$ python3 -q
>>> import numpy as np
>>> from numpy import linalg as LA
>>> np.set_printoptions(precision=2, suppress=True, linewidth=160, floatmode="fixed")
>>> rd = lambda a: np.round(a, 2) + 0
>>> X = np.array([[3, 0, -4], [0, 6, 0], [0, 0, -9]])
>>> # triangular
>>> print(rd(LA.norm(X, axis=1)))
[5.00 6.00 9.00]
>>> print(rd(LA.norm(X[0], 1)), rd(LA.norm(X[0], np.inf)))
7.0 4.0
>>> print(rd(LA.norm(X[0] - X[1])))
7.81
>>> print(X[0] @ X[1])
0
>>> print(rd(LA.norm(X) ** 2 / LA.norm(X, 2) ** 2))
1.44
>>> print(rd(LA.norm(X, "nuc")))
18.65
>>> Y = X[0, 0] * X[1:] - np.outer(X[1:, 0], X[0])
>>> print(Y)
[[  0  18   0]
 [  0   0 -27]]
>>> print(np.flatnonzero(~Y.round(6).any(axis=1)))
[]
>>> print(X[:, 0] / X[0, 0])
[1.00 0.00 0.00]
>>> print(np.flatnonzero(LA.matrix_power((X != 0) + (X.T != 0) + np.eye(3), 3)[1]))
[1]
>>> print(rd(LA.det(X)))
-162.0
>>> print(rd(np.sort(LA.eigvals(X).real)))
[-9.00  3.00  6.00]
>>> print(LA.matrix_power(X - np.diag(np.diag(X)), 3))
[[0 0 0]
 [0 0 0]
 [0 0 0]]
>>> print(X @ X)
[[ 9  0 24]
 [ 0 36  0]
 [ 0  0 81]]
>>> Uu, s, vt = LA.svd(X, full_matrices=False)
>>> print(rd(vt @ vt.T))
[[1.00 0.00 0.00]
 [0.00 1.00 0.00]
 [0.00 0.00 1.00]]
>>> print(np.abs(Uu[:, 0]).round(6).argmax())
2
>>> print(rd(s))
[9.93 6.00 2.72]
>>> print(rd(Uu.T @ Uu))
[[1.00 0.00 0.00]
 [0.00 1.00 0.00]
 [0.00 0.00 1.00]]
>>> print(rd(np.sqrt((s ** 2).sum())), rd(LA.norm(X)))
11.92 11.92
>>> print(rd(s / s[0]))
[1.00 0.60 0.27]
>>> print(Uu.shape, s.shape, vt.shape)
(3, 3) (3,) (3, 3)
>>> W0 = np.array([[1.0, -1.0, -0.8, 0.5],
...     [-0.7, 0.1, -0.7, 0.0],
...     [0.0, -2.0, 0.2, -0.6],
...     [1.0, 0.9, -0.6, -0.2]])
>>> rng = np.random.default_rng(742)
>>> Y = W0 + rng.integers(-2, 3, (4, 2)) @ rng.integers(-2, 3, (2, 4))
>>> print(rd(Y))
[[ 2.00 -1.00  1.20 -0.50]
 [ 1.30  0.10  3.30 -2.00]
 [ 1.00  0.00  0.20 -3.60]
 [ 0.00 -0.10 -1.60  1.80]]
>>> print(np.abs(Y - W0).sum(axis=1))
[4.00 8.00 6.00 5.00]
>>> print(Y - W0)
[[ 1.00  0.00  2.00 -1.00]
 [ 2.00  0.00  4.00 -2.00]
 [ 1.00  2.00  0.00 -3.00]
 [-1.00 -1.00 -1.00  2.00]]
>>> A = np.loadtxt("case8.csv", delimiter=",")
>>> print(A)
[[ -1.95  -3.04  -8.77]
 [  1.64   5.18   4.62]
 [  4.77  -3.89   2.19]
 [  4.73   5.23  -0.30]
 [  1.98 -15.95   0.34]
 [ -1.07   0.17  -5.21]
 [ -2.33   2.50  -1.21]
 [  0.62   2.71  -2.11]
 [  4.35  -1.58   0.16]
 [ -4.21   2.91  -2.31]
 [  0.87   4.64  -3.68]
 [ -5.02   6.77  -0.11]
 [ -2.42  -9.22  -0.65]
 [  5.30  -5.65  -1.37]
 [ -0.90   1.90   1.53]
 [ -2.19 -15.41  -0.13]
 [ -2.24 -25.93  -0.73]
 [ -4.14 -16.87  -1.05]
 [  3.72  -8.21   0.86]
 [ -0.42 -10.62   1.36]]
>>> # column 1 dominates
>>> gram = np.cov(A, rowvar=False)
>>> print(np.argsort(-A.std(axis=0).round(6), kind="stable"))
[1 0 2]
>>> print(rd(gram))
[[10.57  3.50  2.74]
 [ 3.50 82.33 -1.87]
 [ 2.74 -1.87  7.92]]
>>> print((gram - gram.T) / 2)
[[0.00 0.00 0.00]
 [0.00 0.00 0.00]
 [0.00 0.00 0.00]]
>>> print(rd(gram @ gram))
[[ 131.37  319.89   44.02]
 [ 319.89 6793.69 -158.82]
 [  44.02 -158.82   73.61]]
>>> gram.inv()
Traceback (most recent call last):
  File "<python-input-43>", line 1, in <module>
    gram.inv()
    ^^^^^^^^
AttributeError: 'numpy.ndarray' object has no attribute 'inv'
>>> Y = np.c_[A[:, :2] @ np.array([[1, 0], [3, 1]]), np.array([2, 3, 0, 3, 2, 0, 1, 1, 1, 0, 1, 1, 3, 3, 3, 3, 3, 1, 1, 2])]
>>> print(rd(Y))
[[-11.07  -3.04   2.00]
 [ 17.18   5.18   3.00]
 [ -6.90  -3.89   0.00]
 [ 20.42   5.23   3.00]
 [-45.87 -15.95   2.00]
 [ -0.56   0.17   0.00]
 [  5.17   2.50   1.00]
 [  8.75   2.71   1.00]
 [ -0.39  -1.58   1.00]
 [  4.52   2.91   0.00]
 [ 14.79   4.64   1.00]
 [ 15.29   6.77   1.00]
 [-30.08  -9.22   3.00]
 [-11.65  -5.65   3.00]
 [  4.80   1.90   3.00]
 [-48.42 -15.41   3.00]
 [-80.03 -25.93   3.00]
 [-54.75 -16.87   1.00]
 [-20.91  -8.21   1.00]
 [-32.28 -10.62   2.00]]
>>> print(rd(LA.norm(LA.qr(A)[0].T @ Y, axis=0) ** 2 / ((Y ** 2).sum(axis=0) + 1e-12)))
[1.00 1.00 0.28]
>>> print(LA.matrix_rank(np.c_[A, Y]))
4
>>> basis = A[[15, 17]].astype(float)
>>> for _ in range(7):
...     labels = LA.norm(A[:, None] - basis, axis=-1).argmin(axis=1)
...     basis = np.array([A[labels == j].mean(axis=0) for j in range(2)])
... 
>>> print(labels)
[0 0 0 0 1 0 0 0 0 0 0 0 1 0 0 1 1 1 1 1]
>>> print(rd(basis))
[[  0.52   1.37  -1.27]
 [ -0.82 -14.60   0.00]]
>>> print(np.abs(basis[1] - basis[0]).argmax())
1
>>> F = np.loadtxt("dump.csv", delimiter=",")
>>> print(F)
[[-4.00  2.00]
 [ 2.00 -2.00]]
>>> # equal to its transpose
>>> print(rd(LA.eigvalsh(F).min()))
-5.24
>>> print(np.all(LA.eigvalsh(F) > 0))
False
>>> E = np.load("out10.npy")
>>> print(E)
[[ -9.05  -1.22  -0.78]
 [ 16.41   2.08  -1.87]
 [-23.90   3.53 -24.22]
 [  4.73  -2.82 -13.80]
 [  7.31  13.30   9.29]
 [-29.04  -2.84  -8.27]
 [ 39.24  18.67  15.96]
 [ 31.93  -1.40 -11.70]
 [  9.83 -10.31  -8.55]
 [ 26.75  -2.91  18.98]
 [  3.41  17.14   0.27]
 [ 16.36  14.11 -12.94]
 [-45.19   2.29  -1.22]
 [ 33.67  -1.69  -6.02]
 [ 37.12  -6.64 -22.94]
 [-16.54   8.07 -13.19]
 [  3.82  -1.93  15.69]
 [ -5.17 -12.07  -3.87]
 [ -3.83  -1.60  10.56]
 [-11.51  -9.17  -9.59]
 [ -7.17   3.05 -11.28]
 [ 38.06   4.36  -4.03]
 [ 11.07   6.82   2.29]
 [-28.57  -2.31  -1.74]
 [-20.44 -11.32  11.56]
 [ -8.67   1.19  -7.63]
 [  9.97  -0.08   8.17]]
>>> Xs = (E - E.mean(axis=0)) / E.std(axis=0)
>>> print(np.argwhere(np.abs(Xs) > 2))
[[ 6  1]
 [10  1]
 [12  0]]
>>> print(rd(Xs.std(axis=0)))
[1.00 1.00 1.00]
>>> beta = LA.lstsq(np.delete(Xs, 1, axis=1), Xs[:, 1])[0]
>>> print(rd(1 - np.var(Xs[:, 1] - np.delete(Xs, 1, axis=1) @ beta)))
0.05
>>> print(np.abs(beta).argmax())
0
>>> labels = rng.permutation(3)
>>> Y = E[:, labels] * rng.choice([-1, 1], 3)
>>> print(Y)
[[  1.22  -9.05  -0.78]
 [ -2.08  16.41  -1.87]
 [ -3.53 -23.90 -24.22]
 [  2.82   4.73 -13.80]
 [-13.30   7.31   9.29]
 [  2.84 -29.04  -8.27]
 [-18.67  39.24  15.96]
 [  1.40  31.93 -11.70]
 [ 10.31   9.83  -8.55]
 [  2.91  26.75  18.98]
 [-17.14   3.41   0.27]
 [-14.11  16.36 -12.94]
 [ -2.29 -45.19  -1.22]
 [  1.69  33.67  -6.02]
 [  6.64  37.12 -22.94]
 [ -8.07 -16.54 -13.19]
 [  1.93   3.82  15.69]
 [ 12.07  -5.17  -3.87]
 [  1.60  -3.83  10.56]
 [  9.17 -11.51  -9.59]
 [ -3.05  -7.17 -11.28]
 [ -4.36  38.06  -4.03]
 [ -6.82  11.07   2.29]
 [  2.31 -28.57  -1.74]
 [ 11.32 -20.44  11.56]
 [ -1.19  -8.67  -7.63]
 [  0.08   9.97   8.17]]
>>> Uu, _, vt = LA.svd(E.T @ Y)
>>> print(labels)
[1 0 2]
>>> print(rd(LA.lstsq(E, Y)[0]))
[[ 0.00  1.00  0.00]
 [-1.00  0.00  0.00]
 [ 0.00  0.00  1.00]]
>>> d = LA.norm(E[:, None] - E[None], axis=-1)
>>> print(d.shape)
(27, 27)
>>> print(np.unravel_index(d.round(6).argmax(), d.shape))
(np.int64(6), np.int64(12))
>>> data = np.load("test12.npy")
>>> print(data)
[[-4 -4  0 -2]
 [-4 -4  0 -2]
 [-1  1 -1  1]
 [ 5 -1  5 -1]]
>>> print(rd(LA.norm(data, 2) / LA.norm(data)))
0.81
>>> print(LA.matrix_rank(data, rtol=0.1))
2
>>> print(LA.cond(data) > 100)
True
>>> Y = data / np.sqrt((data ** 2).mean(axis=1, keepdims=True))
>>> print(LA.matrix_rank(data - data.mean(axis=1, keepdims=True)))
2
>>> Y = np.array([[4, -4], [2, 5], [-1, 4], [-1, -5]])
>>> print(Y.T @ data.T)
[[-22 -22  -2  14]
 [  6   6   0   0]]
>>> print(LA.matrix_rank(data @ Y))
2
>>> print(np.einsum("ik,kj->ji", data, Y))
[[-22 -22  -2  14]
 [  6   6   0   0]]
>>> print(np.einsum("ij->j", data))
[-4 -8  4 -4]
>>> print(np.einsum("ik,kj->ij", data, Y))
[[-22   6]
 [-22   6]
 [ -2   0]
 [ 14   0]]
>>> M = np.load("w.npy")
>>> print(M)
[[ 0.00 -3.00  0.00]
 [ 0.00  3.00  0.00]
 [ 0.00 -3.00  0.00]]
>>> # columns 0 and 2 are equal
>>> Y = M + rng.integers(-2, 3, (3, 1)) @ rng.integers(-2, 3, (1, 3))
>>> print(Y)
[[ 0.00 -7.00  4.00]
 [ 0.00  7.00 -4.00]
 [ 0.00  1.00 -4.00]]
>>> print(Y - M)
[[ 0.00 -4.00  4.00]
 [ 0.00  4.00 -4.00]
 [ 0.00  4.00 -4.00]]
>>> print(rd(LA.svd(Y - M, compute_uv=False)))
[9.80 0.00 0.00]
